% python3 -q
>>> import numpy as np
>>> np.set_printoptions(precision=1, suppress=True, linewidth=160)
>>> E = np.array([[-1.9, 2.0, -2.0], [-2.0, -0.9, -2.0], [-2.0, 2.0, -1.9]])
>>> [round(float(x), 1) for x in np.linalg.svd(E, compute_uv=False)[:3]]
[5.2, 2.2, 0.1]
>>> np.linalg.matrix_rank(E, rtol=0.1)
np.int64(2)
>>> round(float(np.linalg.norm(E, 2) / np.linalg.norm(E)), 1)
0.9
>>> np.round(np.abs(np.linalg.svd(E)[2][-1]), 1) + 0
array([0.7, 0. , 0.7])
>>> A2 = E / np.linalg.norm(E, axis=1, keepdims=True)
>>> C2 = A2 @ A2.T
>>> C2
array([[1. , 0.6, 1. ],
       [0.6, 1. , 0.6],
       [1. , 0.6, 1. ]])
>>> np.round(np.degrees(np.arccos(np.clip(C2[2, 1], -1, 1))), 1)
np.float64(53.6)
>>> C2[2]
array([1. , 0.6, 1. ])
>>> Uu, sv, vt = np.linalg.svd(E)
>>> np.argmax(sv[:-1] / (sv[1:] + 1e-6)) + 1
np.int64(2)
>>> A2 = Uu[:, :2] @ np.diag(sv[:2]) @ vt[:2]
>>> round(float(np.linalg.norm(E - A2, 2)), 1), round(float(sv[2]), 1)
(0.1, 0.1)
>>> rng = np.random.default_rng(452)
>>> z = rng.permutation(3)
>>> z
array([2, 1, 0])
>>> A2 = E[z][:, z]
>>> np.sort(np.abs(np.linalg.eigvals(A2)))
array([0.1, 3.4, 3.4])
>>> A2
array([[-1.9,  2. , -2. ],
       [-2. , -0.9, -2. ],
       [-2. ,  2. , -1.9]])
>>> P = np.triu(np.array([[2, 4, 5], [2, 2, 4], [5, 0, 1]]), 1) + np.eye(3)
>>> A2 = P @ E @ np.linalg.inv(P)
>>> np.poly(A2)
array([ 1. ,  4.7, 11. , -1.2])
>>> A2
array([[ -19.9,   88. , -272. ],
       [ -10. ,   47.1, -148. ],
       [  -2. ,   10. ,  -31.9]])
>>> P @ E - E @ P
array([[-18.,  14., -16.],
       [ -8.,  16.,   6.],
       [  0.,   8.,   2.]])
>>> W0 = np.loadtxt("block11.csv", delimiter=",")
>>> W0
array([[2., 0., 0., 0.],
       [0., 0., 0., 0.],
       [0., 0., 4., 0.],
       [0., 0., 0., 1.]])
>>> w, vecs = np.linalg.eigh(W0)
>>> x = np.array([2, 4, 5, 3])
>>> x @ W0 @ x
np.float64(117.0)
>>> np.abs(W0).sum(axis=1).max(), np.abs(w).max()
(np.float64(4.0), np.float64(4.0))
>>> np.linalg.eigvalsh(W0[1:, 1:])
array([0., 1., 4.])
>>> round(x @ W0 @ x / (x @ x), 1), w[0], w[-1]
(np.float64(2.2), np.float64(0.0), np.float64(4.0))
>>> W0.ravel(order="F")
array([2., 0., 0., 0., 0., 0., 0., 0., 0., 0., 4., 0., 0., 0., 0., 1.])
>>> W0.reshape(-1, 2)
array([[2., 0.],
       [0., 0.],
       [0., 0.],
       [0., 0.],
       [0., 0.],
       [4., 0.],
       [0., 0.],
       [0., 1.]])
>>> t3 = W0.reshape(4, 2, -1)
>>> t3.shape
(4, 2, 2)
>>> np.einsum("ihd,ihd->ih", t3, t3)
array([[ 4.,  0.],
       [ 0.,  0.],
       [ 0., 16.],
       [ 0.,  1.]])
>>> np.einsum("ihd,jhd->hij", t3, t3).shape
(2, 4, 4)
>>> t3.transpose(1, 0, 2)
array([[[2., 0.],
        [0., 0.],
        [0., 0.],
        [0., 0.]],

       [[0., 0.],
        [0., 0.],
        [4., 0.],
        [0., 1.]]])
>>> t3.sum(axis=1)
array([[2., 0.],
       [0., 0.],
       [4., 0.],
       [0., 1.]])
